% ipython --no-banner

In [1]: import numpy as np

In [2]: np.set_printoptions(precision=1, suppress=True, linewidth=100, sign=" ")

In [3]: u = np.array([-3, 1, 2, -2]) + 0.5

In [4]: data = np.outer(u, u) / (u @ u)

In [5]: data
Out[5]: 
array([[ 0.4, -0.2, -0.4,  0.2],
       [-0.2,  0.1,  0.2, -0.1],
       [-0.4,  0.2,  0.4, -0.2],
       [ 0.2, -0.1, -0.2,  0.1]])

In [6]: Uu, s, Vh = np.linalg.svd(data)

In [7]: s.round(1) + 0
Out[7]: array([ 1.,  0.,  0.,  0.])

In [8]: print(np.argmax(s[:-1] / (s[1:] + 1e-6)) + 1)
1

In [9]: other = Uu[:, :1] @ np.diag(s[:1]) @ Vh[:1]

In [10]: np.round(np.linalg.norm(data - other) / np.linalg.norm(data), 1)
Out[10]: np.float64(0.0)

In [11]: print(np.linalg.matrix_rank(data, rtol=0.05))
1

In [12]: round(np.abs(data - other).max(), 1)
Out[12]: np.float64(0.0)

In [13]: round(np.linalg.norm(data - other, 2), 1), round(float(s[1]), 1)
Out[13]: (np.float64(0.0), 0.0)

In [14]: print(other)
[[ 0.4 -0.2 -0.4  0.2]
 [-0.2  0.1  0.2 -0.1]
 [-0.4  0.2  0.4 -0.2]
 [ 0.2 -0.1 -0.2  0.1]]

In [15]: mat = np.load("run4.npy")

In [16]: mat
Out[16]: 
array([[ 1,  1,  0,  2],
       [ 0,  1,  0,  0],
       [ 0,  0,  2,  1],
       [ 0,  0,  0,  1]])

In [17]: other = mat / np.sqrt((mat ** 2).mean(axis=1, keepdims=True))

In [18]: np.linalg.matrix_rank(mat - mat.mean(axis=1, keepdims=True))
Out[18]: np.int64(3)

In [19]: A = np.load("test0.npy")

In [20]: A
Out[20]: 
array([[ 6.,  5.,  5.,  0.],
       [ 5.,  6.,  5.,  0.],
       [ 5.,  5.,  6.,  0.],
       [ 0.,  0.,  0.,  6.]])

In [21]: vals, V = np.linalg.eigh(A)

In [22]: vals
Out[22]: array([  1.,   1.,   6.,  16.])

In [23]: vals.sum(), np.trace(A)
Out[23]: (np.float64(24.0), np.float64(24.0))

In [24]: np.linalg.eigvalsh(A + -2 * np.eye(4))
Out[24]: array([-1., -1.,  4., 14.])

In [25]: print(np.round(V.T @ A @ V, 1) + 0)
[[  1.   0.   0.   0.]
 [  0.   1.   0.   0.]
 [  0.   0.   6.   0.]
 [  0.   0.   0.  16.]]

In [26]: np.unique(vals.round(6) + 0, return_counts=True)[1]
Out[26]: array([ 2,  1,  1])

In [27]: np.abs(V[:, -1]).round(6).argmax()
Out[27]: np.int64(0)

In [28]: print(np.round(V.T @ V, 1) + 0)
[[ 1.  0.  0.  0.]
 [ 0.  1.  0.  0.]
 [ 0.  0.  1.  0.]
 [ 0.  0.  0.  1.]]

In [29]: u, g = A[3], A[1]

In [30]: u @ u
Out[30]: np.float64(36.0)

In [31]: u @ g
Out[31]: np.float64(0.0)

In [32]: p = (u @ g) / (u @ u) * u

In [33]: np.round(np.linalg.norm(u + g) ** 2 + np.linalg.norm(u - g) ** 2, 1)
Out[33]: np.float64(244.0)

In [34]: p
Out[34]: array([ 0.,  0.,  0.,  0.])

In [35]: np.linalg.matrix_rank(np.outer(u, g))
Out[35]: np.int64(1)
